$ python3 -q
>>> import numpy as np
>>> np.set_printoptions(suppress=True, linewidth=200)
>>> u = np.array([1, 3, 1, 0, 2, 2, 3])
>>> rng = np.random.default_rng(36)
>>> arr = np.outer(rng.normal(size=15), u) + 0.1 * rng.normal(size=(15, 7))
>>> print(arr.round(2))
[[-1.19 -3.41 -1.24  0.03 -2.21 -2.3  -3.35]
 [-0.27 -0.9  -0.39 -0.03 -0.55 -0.67 -0.92]
 [-0.2  -0.68 -0.19  0.03 -0.41 -0.57 -0.8 ]
 [-0.26 -0.62 -0.31 -0.05 -0.32 -0.52 -0.89]
 [ 1.19  3.45  1.03 -0.09  2.18  2.24  3.47]
 [ 0.23  0.27  0.28 -0.08  0.29  0.26  0.36]
 [ 0.25  1.29  0.36  0.14  0.65  0.78  1.03]
 [ 0.05  0.12 -0.07 -0.01  0.05  0.12  0.12]
 [-0.95 -2.79 -0.92  0.08 -1.69 -1.92 -2.88]
 [ 0.12  0.55  0.29 -0.08  0.32  0.45  0.44]
 [ 0.81  2.34  0.84  0.18  1.43  1.32  2.34]
 [ 0.2   0.5   0.15 -0.1   0.2   0.21  0.29]
 [-0.52 -1.6  -0.59 -0.16 -1.32 -1.1  -1.65]
 [-1.29 -3.5  -1.28  0.07 -2.38 -2.5  -3.53]
 [ 1.67  4.91  1.5  -0.07  3.15  3.24  4.88]]
>>> hat = arr @ np.linalg.solve(arr.T @ arr, arr.T)
>>> print(round(np.trace(hat), 2))
7.0
>>> x = np.array([2, 2, 0, 2, -1, 2, -1])
>>> target = arr @ x
>>> print(np.round(np.linalg.pinv(arr) @ arr, 2) + 0)
[[1. 0. 0. 0. 0. 0. 0.]
 [0. 1. 0. 0. 0. 0. 0.]
 [0. 0. 1. 0. 0. 0. 0.]
 [0. 0. 0. 1. 0. 0. 0.]
 [0. 0. 0. 0. 1. 0. 0.]
 [0. 0. 0. 0. 0. 1. 0.]
 [0. 0. 0. 0. 0. 0. 1.]]
>>> print(target.round(2))
[-8.17 -2.27 -1.65 -1.69  7.95  0.7   3.21  0.38 -6.58  1.29  5.52  1.12 -3.8  -8.54 11.48]
>>> print(np.round(np.linalg.solve(arr.T @ arr, arr.T @ target), 2) + 0)
[ 2.  2.  0.  2. -1.  2. -1.]
>>> target = target + 0.02 * rng.normal(size=15)
>>> print(target.round(2))
[-8.15 -2.3  -1.64 -1.69  7.96  0.66  3.23  0.36 -6.58  1.28  5.5   1.14 -3.78 -8.52 11.49]
>>> c, *_ = np.linalg.lstsq(arr, target)
>>> print([round(float(np.linalg.norm(np.linalg.solve(arr.T @ arr + lam * np.eye(7), arr.T @ target))), 2) for lam in (0, 1, 10, 100)])
[4.1, 1.36, 1.29, 0.96]
>>> print(c.round())
[ 2.  2. -0.  2. -1.  2. -1.]
>>> left, sigma, vt = np.linalg.svd(arr, full_matrices=False)
>>> print(left.shape, sigma.shape, vt.shape)
(15, 7) (7,) (7, 7)
>>> print(np.round(np.abs(vt[0]), 2) + 0)
[0.2  0.57 0.19 0.   0.37 0.38 0.57]
>>> print((sigma > 1e-8).sum())
7
>>> print(sigma.round(2))
[15.69  0.42  0.41  0.35  0.31  0.29  0.09]
>>> print(np.round(sigma / sigma[0], 2))
[1.   0.03 0.03 0.02 0.02 0.02 0.01]
>>> print(np.round(vt @ vt.T, 2) + 0)
[[1. 0. 0. 0. 0. 0. 0.]
 [0. 1. 0. 0. 0. 0. 0.]
 [0. 0. 1. 0. 0. 0. 0.]
 [0. 0. 0. 1. 0. 0. 0.]
 [0. 0. 0. 0. 1. 0. 0.]
 [0. 0. 0. 0. 0. 1. 0.]
 [0. 0. 0. 0. 0. 0. 1.]]
>>> print(np.allclose(left * sigma @ vt, arr))
True
>>> print(np.abs(left[:, 0]).round(6).argmax())
14
>>> print(np.round(np.cumsum(sigma ** 2) / np.sum(sigma ** 2), 2))
[1. 1. 1. 1. 1. 1. 1.]
